% python3 -q
>>> import numpy as np
>>> import numpy.linalg as la
>>> np.set_printoptions(precision=2, suppress=True, linewidth=120)
>>> K = np.loadtxt("test13.csv", delimiter=",")
>>> K
array([[ -0.3,   1.7,   1.5,  -0.9,   0.5,   0.9,  -1.9,  -2.7],
       [ -0.1,  -0.1,   0.4,   0.3,  -0.2,  -1.1,  -1.1,   0.3],
       [ -0.1,  -1. ,  -0.9,   0.3,  -0.2,  -1.5,  -0.1,   1.6],
       [ -0.5,  -0.7,  -1.3,   0.3,   1.8,   0.5,  -0.5,   1.3],
       [  0.5,  -0.8,  -2.5,   1.6,   1.5,  -1. ,   0. ,  -1.8],
       [ -0.8,   0.5,   1.2,  -1.6,  -0.8,   1.5,  -0.3,   1.8],
       [  0.1,  -0.7,  -0.1,   0.2,   0.6,   0. ,  -0.8,  -1.2],
       [  0.1,   0.6,  -2.8,  -1.2,  -0.3,  -0.4,  -0.4,  -0.7],
       [  0.9,  -0.2,   1.3,   0.8,  -0.1,  -0.4,  -0.7,   0.1],
       [  0.2,   0.7,  -1.3,  -1.3,  -0.5,   0.2,  -0.5,   0. ],
       [  0.2,  -0.7,   1.2,  -0.4,   1.2,   1.5,   1. ,  -1.1],
       [ -0.4,   1.4,  -1.3,  -0.2,   0.5,  -1.4,   0. ,  -1. ],
       [ -0.6,   0.1,  -0.2,  -1.5,   0.6,  -1.2,   0.7,  -0.5],
       [  2.1,   0.2,  -1.1,   1.6,  -0.6,   1.1,  -1.6,  -1.4],
       [ -1.2,  -1.5,  -0.9,   0.7,   0.1,  -1.7,   0. ,  -1.3],
       [ -0.5,   1.2,  -0.1,   0.1,   1.9,  -0.1,   0.8,  -0.5],
       [ -0.6,  -0.9,   2.1,   1.3,   1.6,   0. ,   0.8,  -0.3],
       [  0.8,   1.1,   0.4,  -0.9,  -0.3,   1.4,   1.7,  -0.1],
       [  1.2,   0. ,   0. ,  -0.7,  -1.5,  -0.3,   0.1,   0.3],
       [ -0.6,  -1.3,  -1.4,  -0.1,  -0.9,   0.7,   1.7,   0.2],
       [ -0.3,   0.3,  -0.2,   1.1,  -1. ,   0.9,  -0.3,   0.2],
       [  0.4,   1. ,  -0.1,   0.4,  -0.8,   1.1,  -1.1,  -0.4],
       [  0.3,   1.2,   2.1,   1.5,   0.2,  -0.7,   0. ,   0.4],
       [ -7. ,  -2. ,   5. ,  -4. , -19. ,   1. ,  10. ,   8. ],
       [  0.6,  -0.3,  -0.4,  -0.4,  -0.4,  -0.7,   0.4,  -2.2],
       [  1.3,   1.8,  -1. ,  -0.4,  -0.1,  -0.4,  -0.2,  -0.1],
       [ -0.3,  -1.8,   1.3,  -0.3,  -0.1,  -1.2,  -0.3,  -0.5],
       [ -0.2,  -1.9,   1. ,   0.6,  -0.7,  -0.2,   1.5,   0.2],
       [  0.9,   1.2,  -1.9,   0.4,   1.3,  -0.8,   0.4,  -0.4],
       [  0.3,   0.8,   1.2,  -0.8,   0.8,  -0.2,  -0.5,   0.3],
       [ -0.6,  -0.4,  -1.1,  -2.1,  -0.5,   0.8,   0.8,  -0.2],
       [  0.1,  -1.4,   0.7,  -1.3,   0.3,   0. ,   1.6,  -1.8],
       [ -0.8,   0.6,  -0.2,   0.3,   0.7,  -1.4,  -0.2,  -1.3],
       [  0.4,   2.7,  -2. ,   0.7,   1. ,   0.3,   0.5,  -0.1]])
>>> M2 = np.c_[K[:, :2] @ np.array([[2, 0], [0, 3]]), np.array([5, 1, 5, 5, 3, 0, 5, 3, 0, 0, 4, 1, 5, 1, 3, 0, 0, 4, 4, 4, 3, 5, 1, 2, 4, 2, 5, 3, 2, 1, 4, 0, 5, 4])]
>>> M2
array([[ -0.6,   5.1,   5. ],
       [ -0.2,  -0.3,   1. ],
       [ -0.2,  -3. ,   5. ],
       [ -1. ,  -2.1,   5. ],
       [  1. ,  -2.4,   3. ],
       [ -1.6,   1.5,   0. ],
       [  0.2,  -2.1,   5. ],
       [  0.2,   1.8,   3. ],
       [  1.8,  -0.6,   0. ],
       [  0.4,   2.1,   0. ],
       [  0.4,  -2.1,   4. ],
       [ -0.8,   4.2,   1. ],
       [ -1.2,   0.3,   5. ],
       [  4.2,   0.6,   1. ],
       [ -2.4,  -4.5,   3. ],
       [ -1. ,   3.6,   0. ],
       [ -1.2,  -2.7,   0. ],
       [  1.6,   3.3,   4. ],
       [  2.4,   0. ,   4. ],
       [ -1.2,  -3.9,   4. ],
       [ -0.6,   0.9,   3. ],
       [  0.8,   3. ,   5. ],
       [  0.6,   3.6,   1. ],
       [-14. ,  -6. ,   2. ],
       [  1.2,  -0.9,   4. ],
       [  2.6,   5.4,   2. ],
       [ -0.6,  -5.4,   5. ],
       [ -0.4,  -5.7,   3. ],
       [  1.8,   3.6,   2. ],
       [  0.6,   2.4,   1. ],
       [ -1.2,  -1.2,   4. ],
       [  0.2,  -4.2,   0. ],
       [ -1.6,   1.8,   5. ],
       [  0.8,   8.1,   4. ]])
>>> print(np.round(la.norm(M2 - K @ la.lstsq(K, M2)[0], axis=0), 2) + 0)
[ 0.    0.   17.43]
>>> la.norm(la.qr(K)[0].T @ M2, axis=0) ** 2 / ((M2 ** 2).sum(axis=0) + 1e-12)
array([1.  , 1.  , 0.19])
